$ python -q
>>> import numpy as np
>>> from numpy import linalg as LA
>>> np.set_printoptions(precision=3, suppress=True, linewidth=160, floatmode="fixed")
>>> def tidy(a):
...     return np.round(a, 3) + 0
... 
>>> M = np.loadtxt("arr.csv", delimiter=",")
>>> tidy(M)
array([[-39.878,   2.417,  30.154,  13.645],
       [-37.974,   2.777,  28.510,  13.313],
       [-28.633,   4.317,  20.621,  11.459],
       [ -3.262,   3.429,   2.169,   2.347],
       [ -2.217,   2.724,   1.607,   1.600],
       [ -1.999,   2.544,   1.490,   1.434],
       [ -1.801,   2.369,   1.383,   1.282],
       [ -1.760,   2.330,   1.360,   1.249],
       [ -1.564,   2.140,   1.251,   1.095],
       [ -1.416,   1.987,   1.167,   0.977],
       [ -1.413,   1.984,   1.165,   0.975],
       [  0.233,  -0.382,  -0.344,  -0.047],
       [  0.597,  -0.911,  -1.010,   0.010],
       [  0.605,  -0.921,  -1.027,   0.013],
       [  0.625,  -0.946,  -1.068,   0.021],
       [  0.912,  -1.261,  -1.682,   0.173],
       [  0.922,  -1.270,  -1.704,   0.180],
       [  1.137,  -1.447,  -2.191,   0.335],
       [  1.781,  -1.759,  -3.697,   0.904],
       [  2.530,  -1.856,  -5.443,   1.641],
       [  4.409,  -1.542,  -9.631,   3.497],
       [  4.483,  -1.520,  -9.791,   3.569],
       [  4.541,  -1.503,  -9.917,   3.625],
       [  5.390,  -1.226, -11.724,   4.432],
       [ 11.800,   1.678, -24.479,  10.004],
       [ 12.375,   1.973, -25.572,  10.470],
       [ 18.261,   5.113, -36.463,  15.026],
       [ 18.472,   5.229, -36.846,  15.183],
       [ 26.243,   9.571, -50.639,  20.757]])
>>> rank = LA.matrix_rank(M)
>>> rank
np.int64(3)
>>> N = LA.svd(M)[2][rank:].T
>>> [int(LA.matrix_rank(M[:i])) for i in range(1, len(M) + 1)]
[1, 2, 3, 3, 3, 3, 3, 3, 3, 3, 3, 3, 3, 3, 3, 3, 3, 3, 3, 3, 3, 3, 3, 3, 3, 3, 3, 3, 3]
>>> Xs = M - M.mean(axis=0)
>>> vecs = LA.svd(Xs)[2][:3]
>>> M2 = Xs - Xs @ vecs.T @ vecs
>>> print(tidy(M2.std(axis=0)))
[0.000 0.000 0.000 0.000]
>>> tidy((Xs @ vecs.T).std(axis=0))
array([21.743,  7.186,  1.847])
>>> tidy(np.diag(vecs.T @ vecs))
array([0.659, 0.967, 0.735, 0.639])
>>> LA.norm(M2, axis=1).round(6).argmax()
np.int64(0)
>>> left, sv, VT = LA.svd(M)
>>> vecs = VT[:(sv > 1e-8).sum()]
>>> rng = np.random.default_rng(43)
>>> x0 = M[4] + -1 * M[8] + rng.integers(2) * np.eye(4)[0]
>>> tidy(x0)
array([0.347, 0.584, 0.356, 0.505])
>>> LA.matrix_rank(np.vstack([M, x0]))
np.int64(4)
>>> tidy(np.diag(vecs.T @ vecs))
array([0.659, 0.967, 0.735, 0.639])
>>> print(tidy(LA.norm(x0 - vecs.T @ vecs @ x0)))
0.584
>>> d = LA.norm(M[:, None] - M[None], axis=-1)
>>> print((d + 1e9 * np.eye(29)).round(6).argmin(axis=1))
[ 1  0  1  4  5  6  7  6  9 10  9 12 13 12 13 16 15 16 17 18 21 22 21 22 25 24 27 26 27]
>>> d[17].round(6).argsort(kind="stable")[:4]
array([17, 16, 15, 14])
>>> np.flatnonzero(d[17] < d.mean() / 2)
array([ 3,  4,  5,  6,  7,  8,  9, 10, 11, 12, 13, 14, 15, 16, 17, 18, 19, 20, 21, 22, 23])
>>> d.mean(axis=1).argmax()
np.int64(28)
>>> LA.matrix_rank(d ** 2)
np.int64(5)
>>> np.unravel_index(d.round(6).argmax(), d.shape)
(np.int64(0), np.int64(28))
>>> d.shape
(29, 29)
>>> blk = np.stack([M, -3 * M, M[::-1]])
>>> tidy(LA.norm(blk, axis=(1, 2)))
array([129.305, 387.915, 129.305])
>>> LA.matrix_rank(blk)
array([3, 3, 3])
>>> LA.matrix_rank(blk.reshape(3, -1))
np.int64(2)
>>> W0 = np.load("x.npy")
>>> W0
array([[ 2, -4,  4, -1,  2,  2],
       [ 3, -3,  5,  0,  3,  3],
       [ 2, -4,  4, -1,  2,  2],
       [ 2, -4,  4, -1,  2,  2],
       [ 3, -3,  5,  0,  3,  3],
       [ 4, -2,  6,  1,  4,  4],
       [ 0, -6,  2, -3,  0,  0]])
>>> print(tidy(LA.norm(W0, 1)), tidy(LA.norm(W0, np.inf)))
30.0 21.0
>>> print(tidy(LA.norm(W0, axis=0)))
[ 6.782 10.296 11.747  3.606  6.782  6.782]
>>> tidy(LA.norm(W0[0] - W0[6]))
np.float64(4.899)
>>> W0[0] @ W0[6]
np.int64(35)
